% python3 -q
>>> import numpy as np
>>> import numpy.linalg as la
>>> np.set_printoptions(precision=1, suppress=True, linewidth=200)
>>> E = np.load("m.npy")
>>> E
array([[ -1,  -6,  -5,  -3, -18, -15],
       [ -8,  -7,   0, -24, -21,   0],
       [ -3,  -5,  -4,  -9, -15, -12],
       [ -2, -12, -10,  -1,  -6,  -5],
       [-16, -14,   0,  -8,  -7,   0],
       [ -6, -10,  -8,  -3,  -5,  -4]])
>>> O, r_ = la.qr(E)
>>> np.trace(O @ O.T)
np.float64(6.0)
>>> np.allclose(E, E.T)
False
>>> np.round(la.det(E), 1)
np.float64(-595125.0)
>>> np.trace(E)
np.int64(-24)
>>> np.sort(np.abs(la.eigvals(E)))
array([ 2.4,  4.5,  5.8, 10.6, 19.4, 46.2])
>>> cov = E.T @ E
>>> (E @ E.T).shape
(6, 6)
>>> la.eigvalsh(cov)[::-1]
array([2462.3,  473.9,  359.2,   69.1,    9.2,    1.3])
>>> la.svd(E, compute_uv=False) ** 2
array([2462.3,  473.9,  359.2,   69.1,    9.2,    1.3])
>>> X = np.loadtxt("sample8.csv", delimiter=",")
>>> X
array([[  9.2, -13.3, -11.8],
       [ -8.3, -13.8,  11.8],
       [  6.2, -17.4,  -7.6],
       [  3.1, -19.5,  -3.4],
       [  4. , -19.1,  -4.5],
       [ 11.9,  -1.6, -16. ],
       [ -9.7,  12.1,  12.6],
       [  8.3, -14.9, -10.5],
       [-11.7,   4.9,  15.5],
       [ 11.9,   1.5, -16. ],
       [  9.9,  10.7, -13.7],
       [ 11.5,   4.9, -15.6],
       [ -6.8, -16. ,   9.9],
       [-10.9,   8.7,  14.3],
       [-11.8,   3.3,  15.8],
       [  8.4,  13.7, -11.9],
       [ -8.8,  14. ,  11.3],
       [-11.9,  -0.7,  16.1],
       [ 11.8,  -3.2, -15.8],
       [ -2.2, -19.5,   3.8]])
>>> la.lstsq(X[:-1].T, X[-1])[2]
np.int32(2)
>>> X @ la.pinv(X) @ X
array([[  9.2, -13.3, -11.8],
       [ -8.3, -13.8,  11.8],
       [  6.2, -17.4,  -7.6],
       [  3.1, -19.5,  -3.4],
       [  4. , -19.1,  -4.5],
       [ 11.9,  -1.6, -16. ],
       [ -9.7,  12.1,  12.6],
       [  8.3, -14.9, -10.5],
       [-11.7,   4.9,  15.5],
       [ 11.9,   1.5, -16. ],
       [  9.9,  10.7, -13.7],
       [ 11.5,   4.9, -15.6],
       [ -6.8, -16. ,   9.9],
       [-10.9,   8.7,  14.3],
       [-11.8,   3.3,  15.8],
       [  8.4,  13.7, -11.9],
       [ -8.8,  14. ,  11.3],
       [-11.9,  -0.7,  16.1],
       [ 11.8,  -3.2, -15.8],
       [ -2.2, -19.5,   3.8]])
>>> np.allclose(X[:-1].T @ la.lstsq(X[:-1].T, X[-1])[0], X[-1])
True
>>> round(float(np.trace(la.pinv(X) @ X)), 1)
2.0
>>> np.abs(np.diag(la.qr(X)[1])) > 1e-9
array([ True,  True, False])
>>> def softmax(z):
...     e = np.exp(z - z.max(axis=-1, keepdims=True))
...     return e / e.sum(axis=-1, keepdims=True)
... 
>>> softmax(X).sum(axis=1)
array([1., 1., 1., 1., 1., 1., 1., 1., 1., 1., 1., 1., 1., 1., 1., 1., 1., 1., 1., 1.])
>>> np.round(softmax(X[0] + 4), 1) + 0
array([1., 0., 0.])
>>> scores = X @ X.T / np.sqrt(3)
>>> softmax(scores)[0] @ X
array([  9. , -13.6, -11.5])
>>> la.matrix_rank(X, rtol=0.1)
np.int64(2)
>>> la.cond(X) > 100
np.True_
>>> round(la.norm(X, 2) / la.norm(X), 1)
np.float64(0.8)
>>> J = 5 * np.eye(3) + np.eye(3, k=1)
>>> J
array([[5., 1., 0.],
       [0., 5., 1.],
       [0., 0., 5.]])
>>> rng = np.random.default_rng(39135)
>>> idx = rng.permutation(3)
>>> idx
array([0, 2, 1])
>>> out = J[idx][:, idx]
>>> out
array([[5., 0., 1.],
       [0., 5., 0.],
       [0., 1., 5.]])
>>> np.sort(np.abs(la.eigvals(out)))
array([5., 5., 5.])
>>> np.trace(out)
np.float64(15.0)
>>> f = np.array([5, 4, 5])
>>> out = J + np.outer(f, np.eye(3)[2])
>>> la.matrix_rank(la.inv(out) - la.inv(J), tol=1e-8)
np.int64(1)
>>> arr = np.load("a.npy")
>>> arr
array([[  5.6,  12.4,  38.5],
       [  3.9,   8.2,  28. ],
       [  3.2,   6.3,  23.3],
       [  2.9,   5.6,  21.3],
       [  1.7,   2. ,  10.9],
       [  1.4,   1.2,   8.4],
       [  1.3,   0.8,   7.1],
       [  1.1,  -0.1,   3.9],
       [  1. ,  -1.2,  -1.1],
       [  1. ,  -1.2,  -1.6],
       [  1.2,  -0.9,  -3.2],
       [ -0.3,  -0.1,   0.4],
       [ -2.2,  -0.9,   1.8],
       [ -3.1,  -1.4,   2.2],
       [ -4.1,  -2. ,   2.5],
       [ -5.1,  -2.8,   2.6],
       [ -5.3,  -2.9,   2.6],
       [ -7.5,  -4.6,   2.5],
       [-12.7,  -9.1,   1.1],
       [-13.4,  -9.8,   0.8],
       [-21.6, -17.6,  -3.6],
       [-30.8, -26.9, -10.2],
       [-46.3, -43.6, -23.9],
       [-56.9, -55.5, -34.6],
       [-65.5, -65.2, -43.7],
       [-73.7, -74.7, -52.8],
       [-74.9, -76.1, -54.2]])
>>> C = arr[[20, 5]].astype(float)
>>> for _ in range(4):
...     idx = la.norm(arr[:, None] - C, axis=-1).argmin(axis=1)
...     C = np.array([arr[idx == j].mean(axis=0) for j in range(2)])
... 
>>> idx
array([1, 1, 1, 1, 1, 1, 1, 1, 1, 1, 1, 1, 1, 1, 1, 1, 1, 1, 1, 1, 1, 1, 0, 0, 0, 0, 0])
>>> C
array([[-63.5, -63. , -41.8],
       [ -3.7,  -2. ,   6.3]])
>>> C[1] - C[0]
array([59.7, 61. , 48.1])
